% ipython --no-banner

In [1]: import numpy as np

In [2]: import numpy.linalg as la

In [3]: np.set_printoptions(suppress=True, linewidth=160)

In [4]: rnd = lambda a: np.round(a, 3) + 0

In [5]: F = np.load("test6.npy")

In [6]: print(F)
[[ 0  0  0  0  0  0  0  0  0  0  0  0]
 [ 0  0  0  0  0  0  0  0  0  0  0 -7]
 [ 0  0  0 -3  0  0  0  0  0  0  0  0]
 [ 0  0  0  0  0  0  0  0  0  5  0  0]
 [-9  0  0  0  0  0  0  0  0  0  0  0]
 [ 0  0  0  0  8  0  0  0  0  0  0  0]
 [ 0 -6  0  0  0  0  0  0  0  0  0  0]
 [ 0  0  0  0  0  4  0  0  0  0  0  0]
 [ 0  0  0  0  0  0  0  0  0  0  8  0]
 [ 0  0  0  0  0  0  0 -4  0  0  0  0]
 [ 0  0  0  0  0  0  0  0  9  0  0  0]
 [ 0  0 -5  0  0  0  0  0  0  0  0  0]]

In [7]: print(np.unique(F.round(6), axis=0).shape)
(12, 12)

In [8]: print(rnd(F @ la.pinv(F) @ F))
[[ 0.  0.  0.  0.  0.  0.  0.  0.  0.  0.  0.  0.]
 [ 0.  0.  0.  0.  0.  0.  0.  0.  0.  0.  0. -7.]
 [ 0.  0.  0. -3.  0.  0.  0.  0.  0.  0.  0.  0.]
 [ 0.  0.  0.  0.  0.  0.  0.  0.  0.  5.  0.  0.]
 [-9.  0.  0.  0.  0.  0.  0.  0.  0.  0.  0.  0.]
 [ 0.  0.  0.  0.  8.  0.  0.  0.  0.  0.  0.  0.]
 [ 0. -6.  0.  0.  0.  0.  0.  0.  0.  0.  0.  0.]
 [ 0.  0.  0.  0.  0.  4.  0.  0.  0.  0.  0.  0.]
 [ 0.  0.  0.  0.  0.  0.  0.  0.  0.  0.  8.  0.]
 [ 0.  0.  0.  0.  0.  0.  0. -4.  0.  0.  0.  0.]
 [ 0.  0.  0.  0.  0.  0.  0.  0.  9.  0.  0.  0.]
 [ 0.  0. -5.  0.  0.  0.  0.  0.  0.  0.  0.  0.]]

In [9]: print(np.allclose(F[:-1].T @ la.lstsq(F[:-1].T, F[-1])[0], F[-1]))
False

In [10]: rk = la.matrix_rank(F)

In [11]: print(rk)
11

In [12]: ns = la.svd(F)[2][rk:].T

In [13]: print(ns @ ns.T)
[[0. 0. 0. 0. 0. 0. 0. 0. 0. 0. 0. 0.]
 [0. 0. 0. 0. 0. 0. 0. 0. 0. 0. 0. 0.]
 [0. 0. 0. 0. 0. 0. 0. 0. 0. 0. 0. 0.]
 [0. 0. 0. 0. 0. 0. 0. 0. 0. 0. 0. 0.]
 [0. 0. 0. 0. 0. 0. 0. 0. 0. 0. 0. 0.]
 [0. 0. 0. 0. 0. 0. 0. 0. 0. 0. 0. 0.]
 [0. 0. 0. 0. 0. 0. 1. 0. 0. 0. 0. 0.]
 [0. 0. 0. 0. 0. 0. 0. 0. 0. 0. 0. 0.]
 [0. 0. 0. 0. 0. 0. 0. 0. 0. 0. 0. 0.]
 [0. 0. 0. 0. 0. 0. 0. 0. 0. 0. 0. 0.]
 [0. 0. 0. 0. 0. 0. 0. 0. 0. 0. 0. 0.]
 [0. 0. 0. 0. 0. 0. 0. 0. 0. 0. 0. 0.]]

In [14]: print([int(la.matrix_rank(np.delete(F, i, axis=0))) for i in range(12)])
[11, 10, 10, 10, 10, 10, 10, 10, 10, 10, 10, 10]

In [15]: print(F @ ns)
[[0.]
 [0.]
 [0.]
 [0.]
 [0.]
 [0.]
 [0.]
 [0.]
 [0.]
 [0.]
 [0.]
 [0.]]

In [16]: print([int(la.matrix_rank(F[:, :j + 1])) for j in range(12)])
[1, 2, 3, 4, 5, 6, 6, 7, 8, 9, 10, 11]

In [17]: print([int(la.matrix_rank(F[:i])) for i in range(1, len(F) + 1)])
[0, 1, 2, 3, 4, 5, 6, 7, 8, 9, 10, 11]

In [18]: print(la.matrix_rank(F.T @ F), la.matrix_rank(F @ F.T))
11 11

In [19]: arr = np.load("layer0.npy")

In [20]: print(arr)
[[ 1.4  1.  -1.2  0.4 -1.2  1.   1.8  1.1 -0.1  0.8]
 [ 1.4  0.2  0.9 -0.7 -0.6 -0.4 -2.   0.4  0.8  0.1]
 [-0.4  0.6 -0.6  0.5  0.6 -0.2  1.8  0.5  0.1 -0.3]
 [-0.6  0.4  1.7 -0.5 -0.7  0.3 -0.1  0.1  1.  -0.5]
 [ 1.2  0.7  0.5  0.5  0.7  0.8  1.5  2.3 -0.2 -2.5]
 [ 0.  -1.9 -0.1  0.9 -1.4 -0.2  0.  -1.7  0.5 -1.1]
 [ 0.   1.6 -0.9 -0.1  0.9  0.6  0.4  0.   0.3 -0.7]
 [ 0.3 -0.6  1.9 -0.2 -0.1 -2.7  0.3 -0.8 -0.6  0.1]
 [ 0.3  0.5  0.8 -1.1 -0.7  0.5 -0.2  0.1 -0.4 -0.9]
 [ 0.4  0.2 -0.7  1.4 -0.1  0.2  1.2 -1.  -0.8  2.3]
 [ 2.5  2.1 -0.4 -0.6 -1.3  0.5  0.7 -0.5  0.4  0.6]
 [ 1.4  0.2  0.1 -1.1 -0.9  0.3  1.2  0.1  0.8  0.1]
 [-0.8 -1.9  1.   0.9  1.3 -0.5  2.4 -0.6  0.5 -1.7]
 [ 2.7 -3.   4.8 -2.7  0.  -3.9  4.2 -0.3 -2.4  6.6]
 [-0.5  0.4 -0.5  0.5 -2.1  0.1  0.5  0.   1.4 -1.5]
 [ 0.8  1.2  0.6  1.   0.3 -0.3  0.5 -1.3  0.3  1.6]
 [ 2.4 -0.4  0.4  0.4  0.   0.   1.5  0.   2.   0.2]
 [ 1.8  0.1  2.2  1.   0.4 -0.2  0.5 -0.4  0.9 -0.3]
 [ 1.   1.3 -0.2  0.9  1.7  2.6 -1.2  0.8  0.8  1.7]
 [-1.5  0.8  0.4  1.4  0.4 -0.3  0.6 -1.4  0.5 -0.7]
 [-0.3  0.1 -0.7 -0.3 -0.6  0.  -1.5  0.3 -0.7 -0.6]
 [ 2.1  1.6 -2.8 -1.5 -1.5 -0.9  1.7  0.5  0.6 -0.6]
 [-0.6 -0.1 -1.5  1.2  1.9  0.8  0.6  1.  -1.2  1.7]
 [-0.9 -0.8  0.4 -2.3 -1.6 -1.7 -1.1  0.4  0.9  0.2]
 [-0.5  1.3  0.8  1.4  1.2  2.   0.7  1.  -0.9 -0.1]
 [ 2.1  1.   0.4  0.3 -0.6  1.2  0.5  2.6  1.3  0.7]
 [ 0.1 -0.3  1.3  0.3  0.4  0.2 -1.1  0.   0.9  0.4]
 [ 0.6  0.   0.7  0.6 -0.2  0.4 -0.5 -0.3  0.8 -0.2]
 [ 1.4 -1.5  0.3 -0.6  0.4  0.5 -0.6  1.4 -0.1 -0.2]
 [ 1.1 -1.6 -0.1 -0.5 -1.3  0.2  0.  -0.1  0.3  1.1]]

In [21]: D = la.norm(arr[:, None] - arr[None], axis=-1)

In [22]: print(np.unravel_index(D.round(6).argmax(), D.shape))
(np.int64(13), np.int64(14))

In [23]: print((D + 1e9 * np.eye(30)).round(6).argmin(axis=1))
[11 26  6  8  2 27  2 17  3 15 11 16  2  7  3  9 11 27 24  2  8 10  9  1  6  0 27 26 29 11]

In [24]: print(la.matrix_rank(D ** 2))
12
